$ python -q
>>> import numpy as np
>>> np.set_printoptions(precision=1, suppress=True, linewidth=140)
>>> rd = lambda a: np.round(a, 1) + 0
>>> X = np.load("dump.npy")
>>> X
array([[ 10,   7,   9,  11,   8,   8,   4,   6,  12],
       [  8,   5,   7,   9,   6,   6,   2,   4,  10],
       [ -7, -10,  -8,  -6,  -9,  -9, -13, -11,  -5],
       [  6,   3,   5,   7,   4,   4,   0,   2,   8],
       [ -7, -10,  -8,  -6,  -9,  -9, -13, -11,  -5],
       [  3,   0,   2,   4,   1,   1,  -3,  -1,   5],
       [ -7, -10,  -8,  -6,  -9,  -9, -13, -11,  -5],
       [  5,   2,   4,   6,   3,   3,  -1,   1,   7]])
>>> # column 5 repeats column 4
>>> U, sig, vt = np.linalg.svd(X)
>>> print(rd(sig))
[57.4 20.   0.   0.   0.   0.   0.   0. ]
>>> np.argmax(sig[:-1] / (sig[1:] + 1e-6)) + 1
np.int64(2)
>>> M2 = U[:, :2] @ np.diag(sig[:2]) @ vt[:2]
>>> rd(np.linalg.norm(X - M2, 2)), rd(sig[2])
(np.float64(0.0), np.float64(0.0))
>>> rd(np.abs(X - M2).max())
np.float64(0.0)
>>> rd(M2)
array([[ 10.,   7.,   9.,  11.,   8.,   8.,   4.,   6.,  12.],
       [  8.,   5.,   7.,   9.,   6.,   6.,   2.,   4.,  10.],
       [ -7., -10.,  -8.,  -6.,  -9.,  -9., -13., -11.,  -5.],
       [  6.,   3.,   5.,   7.,   4.,   4.,   0.,   2.,   8.],
       [ -7., -10.,  -8.,  -6.,  -9.,  -9., -13., -11.,  -5.],
       [  3.,   0.,   2.,   4.,   1.,   1.,  -3.,  -1.,   5.],
       [ -7., -10.,  -8.,  -6.,  -9.,  -9., -13., -11.,  -5.],
       [  5.,   2.,   4.,   6.,   3.,   3.,  -1.,   1.,   7.]])
>>> np.linalg.matrix_rank(M2)
np.int64(2)
>>> M2 = np.array([[-1, 1], [2, -2]])
>>> mat = np.tile(M2, (2, 2))
>>> mat
array([[-1,  1, -1,  1],
       [ 2, -2,  2, -2],
       [-1,  1, -1,  1],
       [ 2, -2,  2, -2]])
>>> u = np.array([2, 2])
>>> np.convolve(mat[3], u)
array([ 4,  0,  0,  0, -4])
>>> np.array([np.convolve(row, u, "same") for row in mat])
array([[-2,  0,  0,  0],
       [ 4,  0,  0,  0],
       [-2,  0,  0,  0],
       [ 4,  0,  0,  0]])
>>> np.correlate(mat[3], mat[0], "full")
array([ 2, -4,  6, -8,  6, -4,  2])
>>> np.polyval(u, mat[3])
array([ 6, -2,  6, -2])
>>> r = np.linalg.matrix_rank(mat)
>>> r
np.int64(1)
>>> null = np.linalg.svd(mat)[2][r:].T
>>> np.allclose(mat @ null, 0)
True
>>> [int(np.linalg.matrix_rank(mat[:i])) for i in range(1, len(mat) + 1)]
[1, 1, 1, 1]
>>> print(rd(np.linalg.norm(mat, 2) / np.linalg.norm(mat)))
1.0
>>> np.linalg.matrix_rank(mat, rtol=0.1)
np.int64(1)
>>> [round(float(x), 1) for x in np.linalg.svd(mat, compute_uv=False)[:3]]
[6.3, 0.0, 0.0]
>>> P = np.triu(np.array([[0, 7, -1, 9], [-6, 8, 6, 4], [-5, -9, 9, -5], [0, 9, 8, -7]]), 1) + np.eye(4)
>>> M2 = P @ mat @ np.linalg.inv(P)
>>> np.linalg.matrix_rank(M2)
np.int64(1)
>>> U, sig, vt = np.linalg.svd(mat)
>>> vecs = vt[:(sig > 1e-8).sum()]
>>> rng = np.random.default_rng(7914)
>>> vec = mat[3] + 3 * mat[2] + rng.integers(2) * np.eye(4)[1]
>>> vec
array([-1.,  1., -1.,  1.])
>>> print(np.allclose(vecs.T @ vecs @ vec, vec))
True
>>> rd(np.diag(vecs.T @ vecs))
array([0.3, 0.2, 0.2, 0.2])
>>> feats = np.loadtxt("sample4.csv", delimiter=",")
>>> feats
array([[ -1.5,  -3.5,   5.5],
       [  0.5,   1.1,  -2. ],
       [ -1.2,  -3. ,   4.7],
       [  3.9,   9.4, -15.2],
       [  1.4,   3.7,  -6. ],
       [  1.6,   4.1,  -6.6],
       [  1.8,   4.7,  -7.6],
       [ -1.3,  -3.1,   4.9],
       [ -3.1,  -7. ,  11.4],
       [ -1.4,  -3.5,   5.5],
       [  1.1,   2.6,  -4.3],
       [  2.4,   6.3,  -9.6],
       [  1.6,   3.8,  -6.2],
       [  1.1,   2.3,  -3.9],
       [ -0.6,  -1.6,   2.3],
       [ -0.1,  -0.2,   0.4],
       [ -0.3,  -0.8,   1.3],
       [ -0.1,  -0.1,   0. ],
       [ -2.4,  -6. ,   9.4],
       [ -0.9,  -2.6,   4.3],
       [  1.3,   4. ,  -6.6],
       [ -2.6,  -7.1,  11.3],
       [  5. ,  12.4, -19.7],
       [ -2.6,  -6.2,   9.8],
       [  1.4,   3.8,  -6.2],
       [  3.4,   8.5, -13.8]])
>>> theta = np.radians(180)
>>> R = np.eye(3)
>>> R[2, 2] = R[0, 0] = np.cos(theta)
>>> R[2, 0], R[0, 2] = -np.sin(theta), np.sin(theta)
>>> rd(R)
array([[-1.,  0.,  0.],
       [ 0.,  1.,  0.],
       [ 0.,  0., -1.]])
>>> M2 = feats @ R.T
>>> print(np.allclose(np.linalg.norm(feats, axis=1), np.linalg.norm(M2, axis=1)))
True
>>> print(np.allclose(feats @ feats.T, M2 @ M2.T))
True
>>> rd(M2)
array([[  1.5,  -3.5,  -5.5],
       [ -0.5,   1.1,   2. ],
       [  1.2,  -3. ,  -4.7],
       [ -3.9,   9.4,  15.2],
       [ -1.4,   3.7,   6. ],
       [ -1.6,   4.1,   6.6],
       [ -1.8,   4.7,   7.6],
       [  1.3,  -3.1,  -4.9],
       [  3.1,  -7. , -11.4],
       [  1.4,  -3.5,  -5.5],
       [ -1.1,   2.6,   4.3],
       [ -2.4,   6.3,   9.6],
       [ -1.6,   3.8,   6.2],
       [ -1.1,   2.3,   3.9],
       [  0.6,  -1.6,  -2.3],
       [  0.1,  -0.2,  -0.4],
       [  0.3,  -0.8,  -1.3],
       [  0.1,  -0.1,   0. ],
       [  2.4,  -6. ,  -9.4],
       [  0.9,  -2.6,  -4.3],
       [ -1.3,   4. ,   6.6],
       [  2.6,  -7.1, -11.3],
       [ -5. ,  12.4,  19.7],
       [  2.6,  -6.2,  -9.8],
       [ -1.4,   3.8,   6.2],
       [ -3.4,   8.5,  13.8]])
